$ python3 -q
>>> import numpy as np
>>> import numpy.linalg as la
>>> np.set_printoptions(precision=2, suppress=True, linewidth=100, sign=" ")
>>> K = np.array([[0.0, 5.0, 0.0], [5.0, 0.0, 5.0], [0.0, 5.0, 1.0]])
>>> rng = np.random.default_rng(53889)
>>> M2 = K + rng.integers(-2, 3, (3, 2)) @ rng.integers(-2, 3, (2, 3))
>>> print(M2)
[[ 2.  9. -4.]
 [ 9.  6.  3.]
 [ 0.  4.  4.]]
>>> print(np.round(la.svd(M2 - K, compute_uv=False), 2) + 0)
[ 9.58  3.19  0.  ]
>>> print(M2 - K)
[[ 2.  4. -4.]
 [ 4.  6. -2.]
 [ 0. -1.  3.]]
>>> proj = np.triu(np.array([[-3, -3, -3], [2, 3, -1], [-1, -1, 3]]), 1) + np.eye(3)
>>> M2 = proj @ K @ la.inv(proj)
>>> print(proj @ K - K @ proj)
[[-15. -15. -13.]
 [  0.  10.  14.]
 [  0.   0.   5.]]
>>> print(la.matrix_rank(M2))
3
>>> vals, evecs = la.eigh(K)
>>> x = np.array([3, 2, -1])
>>> print(np.round(x @ K @ x / (x @ x), 2), round(vals[0], 2), round(vals[-1], 2))
2.93 -6.84 7.34
>>> print(evecs * np.abs(vals) @ evecs.T)
[[ 3.77 -0.15  3.29]
 [-0.15  7.05  0.5 ]
 [ 3.29  0.5   3.87]]
>>> U, sigma, Vh = la.svd(K)
>>> print(np.argmax(sigma[:-1] / (sigma[1:] + 1e-6)) + 1)
2
>>> print(sigma)
[ 7.34  6.84  0.5 ]
>>> M2 = U[:, :2] @ np.diag(sigma[:2]) @ Vh[:2]
>>> print(np.round(la.norm(K - M2, 2), 2), round(sigma[2], 2))
0.5 0.5
>>> print(round(float(la.norm(K - M2) / la.norm(K)), 2))
0.05
>>> print(la.matrix_rank(K, rtol=0.05))
3
>>> print(M2.round(2) + 0)
[[-0.25  4.98  0.25]
 [ 4.98  0.    5.02]
 [ 0.25  5.02  0.75]]
